% python3 -q
>>> import numpy as np
>>> from numpy import linalg as LA
>>> np.set_printoptions(precision=2, suppress=True, linewidth=200, sign=" ")
>>> A = np.loadtxt("x.csv", delimiter=",")
>>> A
array([[-1.,  0.,  1.,  2.],
       [ 3.,  4.,  5.,  6.],
       [ 7.,  8.,  9., 10.],
       [11., 12., 13., 14.],
       [15., 16., 17., 18.]])
>>> left, sig, Vt = LA.svd(A)
>>> sig.round(2) + 0
array([ 45.85,   2.76,   0.  ,   0.  ])
>>> other = left[:, :2] @ np.diag(sig[:2]) @ Vt[:2]
>>> round(np.abs(A - other).max(), 2)
np.float64(0.0)
>>> np.round(A @ LA.pinv(A) @ A, 2) + 0
array([[-1.,  0.,  1.,  2.],
       [ 3.,  4.,  5.,  6.],
       [ 7.,  8.,  9., 10.],
       [11., 12., 13., 14.],
       [15., 16., 17., 18.]])
>>> LA.lstsq(A[:-1].T, A[-1])[2]
np.int32(2)
>>> np.allclose(A[:-1].T @ LA.lstsq(A[:-1].T, A[-1])[0], A[-1])
True
>>> m1 = np.load("test0.npy")
>>> m1
array([[-1, -1, -1, -1, -1, -1],
       [ 3, -3,  3, -3,  3, -3],
       [ 2, -2,  2, -2,  2, -2],
       [-1, -1, -1, -1, -1, -1],
       [ 3, -3,  3, -3,  3, -3],
       [ 2, -2,  2, -2,  2, -2]])
>>> m1.sum(axis=0)
array([  8, -12,   8, -12,   8, -12])
>>> np.round(LA.svd(m1, compute_uv=False), 2) + 0
array([ 12.49,   3.46,   0.  ,   0.  ,   0.  ,   0.  ])
>>> m1.shape
(6, 6)
>>> np.count_nonzero(m1)
np.int64(36)
>>> round(LA.norm(m1), 2)
np.float64(12.96)
>>> m1.sum(axis=1)
array([-6,  0,  0, -6,  0,  0])
>>> np.diff(m1, axis=0)
array([[ 4, -2,  4, -2,  4, -2],
       [-1,  1, -1,  1, -1,  1],
       [-3,  1, -3,  1, -3,  1],
       [ 4, -2,  4, -2,  4, -2],
       [-1,  1, -1,  1, -1,  1]])
>>> left, sig, Vt = LA.svd(m1)
>>> sig.round(2) + 0
array([ 12.49,   3.46,   0.  ,   0.  ,   0.  ,   0.  ])
>>> other = left[:, :2] @ np.diag(sig[:2]) @ Vt[:2]
>>> LA.matrix_rank(other)
np.int64(2)
>>> LA.matrix_rank(m1, rtol=0.05)
np.int64(2)
>>> round(float(np.abs(m1 - other).max()), 2)
0.0
>>> round(float(np.trace(LA.pinv(m1) @ m1)), 2)
2.0
>>> np.unique(m1.round(6), axis=0).shape
(3, 6)
>>> np.abs(np.diag(LA.qr(m1)[1])) > 1e-9
array([ True,  True, False, False, False, False])
>>> LA.lstsq(m1[:-1].T, m1[-1])[2]
np.int32(2)
>>> try:
...     LA.inv(m1)
... except LA.LinAlgError as e:
...     print(repr(e))
... 
LinAlgError('Singular matrix')
>>> r = LA.matrix_rank(m1)
>>> r
np.int64(2)
>>> null = LA.svd(m1)[2][r:].T
>>> [int(LA.matrix_rank(m1[:i])) for i in range(1, len(m1) + 1)]
[1, 2, 2, 2, 2, 2]
>>> [int(LA.matrix_rank(m1[:, :j + 1])) for j in range(6)]
[1, 2, 2, 2, 2, 2]
>>> np.round(m1 @ null, 2) + 0
array([[ 0.,  0.,  0.,  0.],
       [ 0.,  0.,  0.,  0.],
       [ 0.,  0.,  0.,  0.],
       [ 0.,  0.,  0.,  0.],
       [ 0.,  0.,  0.,  0.],
       [ 0.,  0.,  0.,  0.]])
>>> np.round(null @ null.T, 2) + 0
array([[ 0.67,  0.  , -0.33,  0.  , -0.33,  0.  ],
       [ 0.  ,  0.67,  0.  , -0.33,  0.  , -0.33],
       [-0.33,  0.  ,  0.67,  0.  , -0.33,  0.  ],
       [ 0.  , -0.33,  0.  ,  0.67,  0.  , -0.33],
       [-0.33,  0.  , -0.33,  0.  ,  0.67,  0.  ],
       [ 0.  , -0.33,  0.  , -0.33,  0.  ,  0.67]])
>>> rng = np.random.default_rng(8775)
>>> idx = rng.permutation(6)
>>> idx
array([ 2,  1,  0,  4,  5,  3])
>>> other = m1[idx][:, idx]
>>> other
array([[ 2, -2,  2,  2, -2, -2],
       [ 3, -3,  3,  3, -3, -3],
       [-1, -1, -1, -1, -1, -1],
       [ 3, -3,  3,  3, -3, -3],
       [ 2, -2,  2,  2, -2, -2],
       [-1, -1, -1, -1, -1, -1]])
>>> np.round(np.sort(np.abs(LA.eigvals(other))), 2) + 0
array([ 0.,  0.,  0.,  0.,  0.,  2.])
>>> np.trace(other)
np.int64(-2)
>>> W2 = np.array([[2, 0, -3, -3], [0, -1, 3, 2], [-1, -1, 0, -2]])
>>> E = np.repeat(W2, 28 // 3, axis=0)
>>> E = E + 0.02 * rng.normal(size=E.shape)
>>> E.round(2) + 0
array([[ 1.98,  0.  , -3.03, -3.01],
       [ 2.01, -0.06, -3.02, -2.98],
       [ 2.01,  0.01, -3.01, -2.99],
       [ 2.  ,  0.01, -3.01, -2.99],
       [ 2.02, -0.01, -2.98, -3.04],
       [ 1.95, -0.01, -2.99, -3.02],
       [ 2.03,  0.03, -2.99, -2.97],
       [ 1.99, -0.04, -2.99, -3.03],
       [ 1.95,  0.  , -2.99, -3.01],
       [ 0.  , -1.  ,  3.01,  2.01],
       [ 0.02, -1.  ,  2.98,  2.  ],
       [-0.01, -1.  ,  3.01,  1.99],
       [-0.01, -0.99,  2.98,  2.02],
       [-0.01, -1.  ,  3.  ,  2.01],
       [ 0.03, -0.99,  3.01,  2.  ],
       [-0.02, -0.98,  3.01,  2.03],
       [ 0.04, -1.01,  3.  ,  2.03],
       [-0.03, -0.99,  3.01,  1.99],
       [-0.97, -0.99,  0.01, -2.  ],
       [-0.99, -0.98,  0.02, -1.99],
       [-1.  , -1.02,  0.02, -2.03],
       [-1.01, -0.96, -0.01, -2.  ],
       [-1.02, -0.98, -0.03, -2.03],
       [-0.98, -1.01,  0.02, -1.99],
       [-0.98, -0.98,  0.01, -2.02],
       [-1.  , -1.02, -0.03, -1.98],
       [-0.98, -1.04, -0.01, -2.  ]])
>>> W2 = E[[16, 18]].astype(float)
>>> for _ in range(6):
...     idx = LA.norm(E[:, None] - W2, axis=-1).argmin(axis=1)
...     W2 = np.array([E[idx == j].mean(axis=0) for j in range(2)])
... 
>>> idx
array([ 1,  1,  1,  1,  1,  1,  1,  1,  1,  0,  0,  0,  0,  0,  0,  0,  0,  0,  1,  1,  1,  1,  1,  1,  1,  1,  1])
>>> np.bincount(idx)
array([  9,  18])
>>> W2.round(2) + 0
array([[ 0.  , -0.99,  3.  ,  2.01],
       [ 0.5 , -0.5 , -1.5 , -2.5 ]])
>>> other = E + rng.integers(-2, 3, (27, 3)) @ rng.integers(-2, 3, (3, 4))
>>> other.round(2) + 0
array([[ 2.98,  5.  , -6.03, -1.01],
       [ 3.01, -5.06, -0.02, -2.98],
       [ 1.01, -3.99, -0.01, -2.99],
       [ 2.  ,  4.01, -5.01, -0.99],
       [ 0.02,  2.99, -4.98, -5.04],
       [ 3.95,  0.99, -4.99, -5.02],
       [-0.97, -1.97, -1.99, -6.97],
       [ 4.99, -3.04, -1.99, -3.03],
       [ 1.95,  3.  , -4.99, -3.01],
       [-1.  ,  0.  ,  4.01,  6.01],
       [-2.98, -2.  ,  1.98, -6.  ],
       [ 0.99, -6.  ,  6.01,  1.99],
       [ 2.99, -1.99,  3.98,  6.02],
       [ 0.99, -6.  ,  6.  ,  2.01],
       [-2.97, -1.99,  2.01, -6.  ],
       [-2.02, -0.98,  3.01,  0.03],
       [ 1.04, -0.01,  2.  ,  2.03],
       [ 0.97, -3.99,  4.01, -0.01],
       [ 2.03,  0.01, -0.99,  0.  ],
       [-1.99,  4.02, -2.98, -1.99],
       [-1.  , -3.02,  0.02, -6.03],
       [-3.01,  1.04, -2.01, -6.  ],
       [-3.02,  2.02, -2.03, -4.03],
       [-0.98, -0.01, -1.98, -5.99],
       [-2.98, -4.98,  2.01, -6.02],
       [ 1.  ,  0.98, -0.03,  4.02],
       [-2.98, -5.04,  1.99, -6.  ]])
>>> other - E
array([[ 1.,  5., -3.,  2.],
       [ 1., -5.,  3.,  0.],
       [-1., -4.,  3.,  0.],
       [ 0.,  4., -2.,  2.],
       [-2.,  3., -2., -2.],
       [ 2.,  1., -2., -2.],
       [-3., -2.,  1., -4.],
       [ 3., -3.,  1.,  0.],
       [ 0.,  3., -2.,  0.],
       [-1.,  1.,  1.,  4.],
       [-3., -1., -1., -8.],
       [ 1., -5.,  3.,  0.],
       [ 3., -1.,  1.,  4.],
       [ 1., -5.,  3.,  0.],
       [-3., -1., -1., -8.],
       [-2.,  0.,  0., -2.],
       [ 1.,  1., -1.,  0.],
       [ 1., -3.,  1., -2.],
       [ 3.,  1., -1.,  2.],
       [-1.,  5., -3.,  0.],
       [ 0., -2.,  0., -4.],
       [-2.,  2., -2., -4.],
       [-2.,  3., -2., -2.],
       [ 0.,  1., -2., -4.],
       [-2., -4.,  2., -4.],
       [ 2.,  2.,  0.,  6.],
       [-2., -4.,  2., -4.]])
>>> LA.matrix_rank(other - E, tol=1e-8)
np.int64(3)
>>> gram = E.T @ E
>>> np.allclose(gram, gram.T)
True
>>> LA.eigvalsh(gram)[::-1]
array([ 310.21,   45.94,   22.18,    0.01])
>>> P = E @ LA.solve(E.T @ E, E.T)
>>> np.round(LA.eigvalsh(P), 2) + 0
array([ 0.,  0.,  0.,  0.,  0.,  0.,  0.,  0.,  0.,  0.,  0.,  0.,  0.,  0.,  0.,  0.,  0.,  0.,  0.,  0.,  0.,  0.,  0.,  1.,  1.,  1.,  1.])
>>> np.allclose(P @ P, P)
True
>>> np.round(P @ E[:, 1], 2) + 0
array([ 0.  , -0.06,  0.01,  0.01, -0.01, -0.01,  0.03, -0.04,  0.  , -1.  , -1.  , -1.  , -0.99, -1.  , -0.99, -0.98, -1.01, -0.99, -0.99, -0.98, -1.02, -0.96, -0.98, -1.01, -0.98, -1.02, -1.04])
